$ python -q
>>> import numpy as np
>>> np.set_printoptions(precision=2, suppress=True, linewidth=160, floatmode="fixed")
>>> arr = np.loadtxt("mat.csv", delimiter=",")
>>> arr
array([[ -6.62,  -0.39,  -0.51,  -8.18,  -7.30,  -2.63,  -1.53],
       [ -8.06,  -1.07,  -1.84,  -5.62,  -5.12,   0.01,   5.50],
       [ -8.63,   0.62,  -2.34,  -6.05,  -6.30,  -0.96,   8.40],
       [-12.19,  -3.42,  -3.56, -13.17,  -8.04,  -0.59,  -6.28],
       [ -4.23,   1.55,  -2.79,  -3.25,  -2.79,  -0.68,   3.41],
       [ -5.18,  -3.51,   0.76,  -7.27,  -4.81,  -0.84,  -7.26],
       [ -6.56,  -4.20,  -0.58,  -4.77,  -2.75,   1.84,  -0.27],
       [ -9.55,  -0.10,  -1.33, -10.00,  -9.29,  -2.99,   1.41],
       [ -6.48,  -2.03,  -1.14,  -8.60,  -5.41,  -1.23,  -6.74],
       [-12.77,  -3.66,  -4.76, -14.08,  -7.57,   0.01,  -8.54],
       [ -2.86,  -1.60,  -1.49,  -2.47,  -0.34,   0.96,  -2.47],
       [ -4.32,  -2.50,  -2.45,  -5.30,  -1.14,   1.11,  -7.10],
       [-11.11,  -4.66,  -4.50, -11.71,  -4.98,   1.37,  -9.14],
       [ -6.25,   2.28,  -3.55,  -8.74,  -6.45,  -3.26,  -3.08],
       [ -7.30,   1.36,  -1.12,  -8.50,  -8.45,  -3.60,   1.51],
       [ -6.93,  -1.79,  -4.92,  -6.37,  -1.53,   1.75,  -4.28],
       [ -6.76,  -0.34,  -1.34,  -5.88,  -5.46,  -1.14,   3.15],
       [ -8.03,  -5.10,  -0.84,  -9.86,  -5.18,   0.20,  -9.64],
       [ -3.17,   2.73,  -5.05,  -3.56,  -0.95,  -0.28,  -1.04],
       [ -4.85,   3.24,  -3.30,  -3.65,  -3.95,  -1.63,   6.29],
       [ -7.95,  -5.13,  -0.85,  -9.83,  -5.20,   0.20,  -9.70],
       [ -9.19,  -5.73,  -1.32,  -9.50,  -4.76,   1.35,  -7.39],
       [ -8.39,  -4.85,  -4.55,  -7.55,  -1.26,   3.37,  -7.17],
       [ -8.48,  -0.86,  -4.35, -10.79,  -5.68,  -1.23,  -8.34],
       [ -7.95,  -0.63,  -3.81,  -7.71,  -4.49,   0.02,  -1.38],
       [-11.44,  -6.89,  -3.61, -13.13,  -5.11,   1.82, -14.38],
       [ -6.47,   2.23,  -4.33,  -6.46,  -4.81,  -1.63,   1.64],
       [ -7.08,   1.82,  -3.54,  -5.34,  -4.92,  -1.02,   6.14],
       [ -8.61,  -5.29,  -2.21, -10.74,  -4.68,   0.72, -12.02],
       [ -4.98,   3.56,  -5.39,  -5.88,  -3.38,  -1.65,  -0.69],
       [-10.04,  -2.06,  -3.37, -11.47,  -7.03,  -1.05,  -6.18],
       [ -8.72,   0.93,  -4.51,  -8.11,  -5.73,  -1.08,   1.55],
       [ -7.43,  -4.89,   0.53,  -8.89,  -5.70,  -0.26,  -7.33],
       [ -0.52,  -0.19,  -1.28,  -0.98,   0.50,   0.47,  -2.31],
       [ -9.02,  -1.73,  -1.47,  -7.53,  -6.47,  -0.59,   3.10],
       [ -6.94,   0.02,  -4.18,  -5.81,  -3.25,   0.37,   0.95],
       [ -6.82,  -0.20,  -1.39,  -5.85,  -5.50,  -1.13,   3.16]])
>>> B = np.array([[2, 0], [1, 1], [0, 0], [0, 0], [2, 1], [0, 1], [0, 1]])
>>> np.linalg.matrix_rank(np.vstack([arr, B.T]))
np.int64(7)
>>> np.vstack([arr, B.T]).shape
(39, 7)
>>> th = np.radians(72)
>>> R = np.eye(7)
>>> R[1, 1] = R[5, 5] = np.cos(th)
>>> R[1, 5], R[5, 1] = -np.sin(th), np.sin(th)
>>> R
array([[ 1.00,  0.00,  0.00,  0.00,  0.00,  0.00,  0.00],
       [ 0.00,  0.31,  0.00,  0.00,  0.00, -0.95,  0.00],
       [ 0.00,  0.00,  1.00,  0.00,  0.00,  0.00,  0.00],
       [ 0.00,  0.00,  0.00,  1.00,  0.00,  0.00,  0.00],
       [ 0.00,  0.00,  0.00,  0.00,  1.00,  0.00,  0.00],
       [ 0.00,  0.95,  0.00,  0.00,  0.00,  0.31,  0.00],
       [ 0.00,  0.00,  0.00,  0.00,  0.00,  0.00,  1.00]])
>>> B = arr @ R.T
>>> np.allclose(arr @ arr.T, B @ B.T)
True
>>> vec = np.array([0, 1, -1, 2, -1, -2, -2])
>>> R.T @ (R @ vec)
array([ 0.00,  1.00, -1.00,  2.00, -1.00, -2.00, -2.00])
>>> np.abs(np.linalg.eigvals(R))
array([1.00, 1.00, 1.00, 1.00, 1.00, 1.00, 1.00])
>>> np.round(np.linalg.norm(vec), 2), round(np.linalg.norm(R @ vec), 2)
(np.float64(3.87), np.float64(3.87))
>>> q, vecs = np.linalg.qr(arr[:, :3])[0], np.linalg.qr(arr[:, 3:])[0]
>>> sigma = np.linalg.svd(q.T @ vecs, compute_uv=False)
>>> np.degrees(np.arccos(sigma.clip(0, 1)))
array([0.58, 2.20, 4.55])
>>> sigma
array([1.00, 1.00, 1.00])
>>> dist = np.linalg.norm(arr[:, None] - arr[None], axis=-1)
>>> dist[29].round(6).argsort(kind="stable")[:4]
array([29, 26, 18, 35])
>>> dist[:5, :5]
array([[ 0.00,  8.49, 10.74, 10.08,  9.36],
       [ 8.49,  0.00,  3.79, 15.17,  6.19],
       [10.74,  3.79,  0.00, 17.32,  8.10],
       [10.08, 15.17, 17.32,  0.00, 17.56],
       [ 9.36,  6.19,  8.10, 17.56,  0.00]])
>>> dist.mean(axis=1).argmax()
np.int64(25)
>>> np.linalg.matrix_rank(dist ** 2)
np.int64(9)
>>> np.flatnonzero(dist[29] < dist.mean() / 2)
array([18, 26, 29, 35])
>>> np.unravel_index(dist.round(6).argmax(), dist.shape)
(np.int64(19), np.int64(25))
>>> (dist + 1e9 * np.eye(37)).round(6).argmin(axis=1)
array([14, 36, 27,  9, 19,  8, 35, 14,  5,  3, 33, 15,  9,  0,  7, 11, 36, 20, 29, 27, 17, 17, 15, 30, 35, 28, 31, 19, 20, 26,  3, 26, 17, 10, 16, 24, 16])
>>> mat = np.tril(np.array([[-3, -3, -2, -3, 0, -2, 1],
...     [-1, -1, -2, 3, 3, 0, -1],
...     [-1, -2, 0, -1, -2, -1, -3],
...     [0, 1, 1, -3, 2, -2, -2],
...     [1, 1, 1, -3, -2, 3, 2],
...     [3, 2, 2, 1, 3, 0, -3],
...     [2, 3, 1, 1, 1, 0, -3]]), -1) + np.eye(7, dtype=int)
>>> mat
array([[ 1,  0,  0,  0,  0,  0,  0],
       [-1,  1,  0,  0,  0,  0,  0],
       [-1, -2,  1,  0,  0,  0,  0],
       [ 0,  1,  1,  1,  0,  0,  0],
       [ 1,  1,  1, -3,  1,  0,  0],
       [ 3,  2,  2,  1,  3,  1,  0],
       [ 2,  3,  1,  1,  1,  0,  1]])
>>> vec = np.array([3, 3, -2, 0, 3, 0, 1])
>>> rhs = mat @ vec
>>> rhs
array([  3,   0, -11,   1,   7,  20,  17])
>>> np.round(np.linalg.solve(mat, rhs), 2) + 0
array([ 3.00,  3.00, -2.00,  0.00,  3.00,  0.00,  1.00])
>>> np.round(np.linalg.solve(mat, rhs + mat[:, 2]), 2) + 0
array([ 3.00,  3.00, -1.00,  0.00,  3.00,  0.00,  1.00])
>>> f = np.array([3, 1, -8, 1, -3, 5, -6])
>>> B = mat + np.outer(f, np.eye(7)[6])
>>> np.linalg.matrix_rank(B - mat)
np.int64(1)
>>> B
array([[ 1.00,  0.00,  0.00,  0.00,  0.00,  0.00,  3.00],
       [-1.00,  1.00,  0.00,  0.00,  0.00,  0.00,  1.00],
       [-1.00, -2.00,  1.00,  0.00,  0.00,  0.00, -8.00],
       [ 0.00,  1.00,  1.00,  1.00,  0.00,  0.00,  1.00],
       [ 1.00,  1.00,  1.00, -3.00,  1.00,  0.00, -3.00],
       [ 3.00,  2.00,  2.00,  1.00,  3.00,  1.00,  5.00],
       [ 2.00,  3.00,  1.00,  1.00,  1.00,  0.00, -5.00]])
>>> left, sigma, Vh = np.linalg.svd(mat)
>>> sigma
array([6.82, 3.45, 2.66, 1.75, 1.06, 0.55, 0.02])
>>> np.argmax(sigma[:-1] / (sigma[1:] + 1e-6)) + 1
np.int64(6)
>>> B = left[:, :6] @ np.diag(sigma[:6]) @ Vh[:6]
>>> B.round(2) + 0
array([[ 1.00,  0.00,  0.00,  0.00,  0.00, -0.01,  0.00],
       [-1.00,  1.00,  0.00,  0.00,  0.00, -0.01,  0.00],
       [-1.00, -2.00,  1.00,  0.00,  0.00,  0.00,  0.00],
       [ 0.00,  1.00,  1.00,  1.00,  0.00,  0.00,  0.00],
       [ 1.00,  1.00,  1.00, -3.00,  1.00,  0.00,  0.00],
       [ 3.00,  2.00,  2.00,  1.00,  3.00,  1.00,  0.00],
       [ 2.00,  3.00,  1.00,  1.00,  1.00,  0.00,  1.00]])
>>> np.round(np.abs(mat - B).max(), 2)
np.float64(0.01)
>>> round(float(np.linalg.norm(mat - B, 2)), 2), round(float(sigma[6]), 2)
(0.02, 0.02)
>>> np.linalg.matrix_rank(mat, rtol=0.05)
np.int64(6)
>>> np.round(np.linalg.norm(mat - B) / np.linalg.norm(mat), 2)
np.float64(0.0)
>>> B = mat / np.sqrt((mat ** 2).mean(axis=1, keepdims=True))
>>> mat - mat.mean(axis=1, keepdims=True)
array([[ 0.86, -0.14, -0.14, -0.14, -0.14, -0.14, -0.14],
       [-1.00,  1.00,  0.00,  0.00,  0.00,  0.00,  0.00],
       [-0.71, -1.71,  1.29,  0.29,  0.29,  0.29,  0.29],
       [-0.43,  0.57,  0.57,  0.57, -0.43, -0.43, -0.43],
       [ 0.86,  0.86,  0.86, -3.14,  0.86, -0.14, -0.14],
       [ 1.29,  0.29,  0.29, -0.71,  1.29, -0.71, -1.71],
       [ 0.71,  1.71, -0.29, -0.29, -0.29, -1.29, -0.29]])
>>> np.linalg.matrix_rank(mat - mat.mean(axis=1, keepdims=True))
np.int64(6)
>>> rng = np.random.default_rng(9142)
>>> B = mat + rng.integers(-2, 3, (7, 6)) @ rng.integers(-2, 3, (6, 7))
>>> B
array([[ -5,   5,   3,   3,  -7,  -6,  -1],
       [ -1,  -4,  -1,  -1,   5,   3,   2],
       [  1,  -9, -12,  -1,   9,  -8,  13],
       [  4,   1,   3,   5,  -3,   4,  -5],
       [  1,   8,   4,   0,  -3,  -4,  -4],
       [ 21,  -6,  -6,   5,  13,   9,  -2],
       [  3,   4,   4,  -1,   0,   5,   0]])
>>> B - mat
array([[ -6,   5,   3,   3,  -7,  -6,  -1],
       [  0,  -5,  -1,  -1,   5,   3,   2],
       [  2,  -7, -13,  -1,   9,  -8,  13],
       [  4,   0,   2,   4,  -3,   4,  -5],
       [  0,   7,   3,   3,  -4,  -4,  -4],
       [ 18,  -8,  -8,   4,  10,   8,  -2],
       [  1,   1,   3,  -2,  -1,   5,  -1]])
>>> np.abs(B - mat).sum(axis=1)
array([31, 17, 53, 22, 25, 58, 14])
>>> K = np.vander(np.arange(11) - 1, 4, increasing=True)
>>> K
array([[  1,  -1,   1,  -1],
       [  1,   0,   0,   0],
       [  1,   1,   1,   1],
       [  1,   2,   4,   8],
       [  1,   3,   9,  27],
       [  1,   4,  16,  64],
       [  1,   5,  25, 125],
       [  1,   6,  36, 216],
       [  1,   7,  49, 343],
       [  1,   8,  64, 512],
       [  1,   9,  81, 729]])
>>> th = np.radians(90)
>>> R = np.eye(4)
>>> R[2, 2] = R[1, 1] = np.cos(th)
>>> R[2, 1], R[1, 2] = -np.sin(th), np.sin(th)
>>> R.round(2) + 0
array([[ 1.00,  0.00,  0.00,  0.00],
       [ 0.00,  0.00,  1.00,  0.00],
       [ 0.00, -1.00,  0.00,  0.00],
       [ 0.00,  0.00,  0.00,  1.00]])
>>> B = K @ R.T
>>> np.allclose(K @ K.T, B @ B.T)
True
>>> np.abs(B - K).max(axis=0)
array([ 0.00, 72.00, 90.00,  0.00])
>>> np.allclose(np.linalg.norm(K, axis=1), np.linalg.norm(B, axis=1))
True
>>> np.linalg.svd(K, compute_uv=False), np.linalg.svd(B, compute_uv=False)
(array([996.78,  21.25,   2.16,   1.75]), array([996.78,  21.25,   2.16,   1.75]))
>>> E = np.load("out5.npy")
>>> E
array([[1, 0, 0, 0, 0, 0, 0, 0, 0, 0, 0],
       [1, 1, 0, 0, 0, 0, 0, 0, 0, 0, 0],
       [0, 3, 1, 0, 0, 0, 0, 0, 0, 0, 0],
       [1, 0, 0, 1, 0, 0, 0, 0, 0, 0, 0],
       [1, 2, 0, 3, 1, 0, 0, 0, 0, 0, 0],
       [0, 0, 1, 0, 0, 1, 0, 0, 0, 0, 0],
       [3, 1, 0, 2, 1, 0, 1, 0, 0, 0, 0],
       [1, 0, 2, 2, 1, 0, 2, 1, 0, 0, 0],
       [1, 1, 3, 1, 1, 3, 0, 0, 1, 0, 0],
       [1, 3, 0, 0, 3, 3, 0, 3, 2, 1, 0],
       [2, 3, 2, 1, 1, 0, 3, 2, 0, 0, 1]])
>>> f, r1 = E[9], E[4]
>>> f @ r1
np.int64(10)
>>> pr = (f @ r1) / (f @ f) * f
>>> r1 - pr
array([ 0.76,  1.29,  0.00,  3.00,  0.29, -0.71,  0.00, -0.71, -0.48, -0.24,  0.00])
>>> np.linalg.matrix_rank(np.outer(f, r1))
np.int64(1)
>>> np.round(np.linalg.norm(f + r1) ** 2 + np.linalg.norm(f - r1) ** 2, 2)
np.float64(114.0)
>>> def softmax(z):
...     e = np.exp(z - z.max(axis=-1, keepdims=True))
...     return e / e.sum(axis=-1, keepdims=True)
... 
>>> np.round(softmax(10 * E[5]), 2) + 0
array([0.00, 0.00, 0.50, 0.00, 0.00, 0.50, 0.00, 0.00, 0.00, 0.00, 0.00])
>>> softmax(E[5] + -2)
array([0.07, 0.07, 0.19, 0.07, 0.07, 0.19, 0.07, 0.07, 0.07, 0.07, 0.07])
>>> scores = E @ E.T / np.sqrt(11)
>>> np.round(softmax(scores + np.triu(np.full(scores.shape, -np.inf), 1)), 2) + 0
array([[1.00, 0.00, 0.00, 0.00, 0.00, 0.00, 0.00, 0.00, 0.00, 0.00, 0.00],
       [0.43, 0.57, 0.00, 0.00, 0.00, 0.00, 0.00, 0.00, 0.00, 0.00, 0.00],
       [0.04, 0.10, 0.85, 0.00, 0.00, 0.00, 0.00, 0.00, 0.00, 0.00, 0.00],
       [0.24, 0.24, 0.18, 0.33, 0.00, 0.00, 0.00, 0.00, 0.00, 0.00, 0.00],
       [0.01, 0.02, 0.06, 0.03, 0.87, 0.00, 0.00, 0.00, 0.00, 0.00, 0.00],
       [0.14, 0.14, 0.19, 0.14, 0.14, 0.25, 0.00, 0.00, 0.00, 0.00, 0.00],
       [0.01, 0.02, 0.01, 0.03, 0.21, 0.01, 0.71, 0.00, 0.00, 0.00, 0.00],
       [0.01, 0.01, 0.01, 0.02, 0.08, 0.01, 0.15, 0.70, 0.00, 0.00, 0.00],
       [0.00, 0.00, 0.01, 0.00, 0.01, 0.01, 0.01, 0.02, 0.95, 0.00, 0.00],
       [0.00, 0.00, 0.00, 0.00, 0.00, 0.00, 0.00, 0.00, 0.00, 1.00, 0.00],
       [0.00, 0.00, 0.00, 0.00, 0.00, 0.00, 0.00, 0.01, 0.00, 0.02, 0.96]])
>>> np.prod(np.diag(E)), round(np.linalg.det(E), 2)
(np.int64(1), np.float64(1.0))
>>> np.sort(np.linalg.eigvals(E))
array([1.00, 1.00, 1.00, 1.00, 1.00, 1.00, 1.00, 1.00, 1.00, 1.00, 1.00])
>>> B = E / np.sqrt((E ** 2).mean(axis=1, keepdims=True))
>>> np.linalg.matrix_rank(E - E.mean(axis=1, keepdims=True))
np.int64(10)
>>> B[7]
array([0.86, 0.00, 1.71, 1.71, 0.86, 0.00, 1.71, 0.86, 0.00, 0.00, 0.00])
>>> np.linalg.norm(B, axis=1)
array([3.32, 3.32, 3.32, 3.32, 3.32, 3.32, 3.32, 3.32, 3.32, 3.32, 3.32])
>>> m1 = 4 * np.eye(7) + np.ones((7, 7))
>>> m1
array([[5.00, 1.00, 1.00, 1.00, 1.00, 1.00, 1.00],
       [1.00, 5.00, 1.00, 1.00, 1.00, 1.00, 1.00],
       [1.00, 1.00, 5.00, 1.00, 1.00, 1.00, 1.00],
       [1.00, 1.00, 1.00, 5.00, 1.00, 1.00, 1.00],
       [1.00, 1.00, 1.00, 1.00, 5.00, 1.00, 1.00],
       [1.00, 1.00, 1.00, 1.00, 1.00, 5.00, 1.00],
       [1.00, 1.00, 1.00, 1.00, 1.00, 1.00, 5.00]])
>>> B = m1 + rng.integers(-2, 3, (7, 1)) @ rng.integers(-2, 3, (1, 7))
>>> B
array([[ 7.00,  2.00,  1.00, -1.00,  2.00,  1.00,  1.00],
       [-1.00,  4.00,  1.00,  3.00,  0.00,  1.00,  1.00],
       [ 3.00,  2.00,  5.00, -1.00,  2.00,  1.00,  1.00],
       [-3.00, -1.00,  1.00,  9.00, -1.00,  1.00,  1.00],
       [-1.00,  0.00,  1.00,  3.00,  4.00,  1.00,  1.00],
       [ 3.00,  2.00,  1.00, -1.00,  2.00,  5.00,  1.00],
       [-1.00,  0.00,  1.00,  3.00,  0.00,  1.00,  5.00]])
>>> np.round(np.linalg.svd(B - m1, compute_uv=False), 2) + 0
array([10.00,  0.00,  0.00,  0.00,  0.00,  0.00,  0.00])
>>> B - m1
array([[ 2.00,  1.00,  0.00, -2.00,  1.00,  0.00,  0.00],
       [-2.00, -1.00,  0.00,  2.00, -1.00,  0.00,  0.00],
       [ 2.00,  1.00,  0.00, -2.00,  1.00,  0.00,  0.00],
       [-4.00, -2.00,  0.00,  4.00, -2.00,  0.00,  0.00],
       [-2.00, -1.00,  0.00,  2.00, -1.00,  0.00,  0.00],
       [ 2.00,  1.00,  0.00, -2.00,  1.00,  0.00,  0.00],
       [-2.00, -1.00,  0.00,  2.00, -1.00,  0.00,  0.00]])
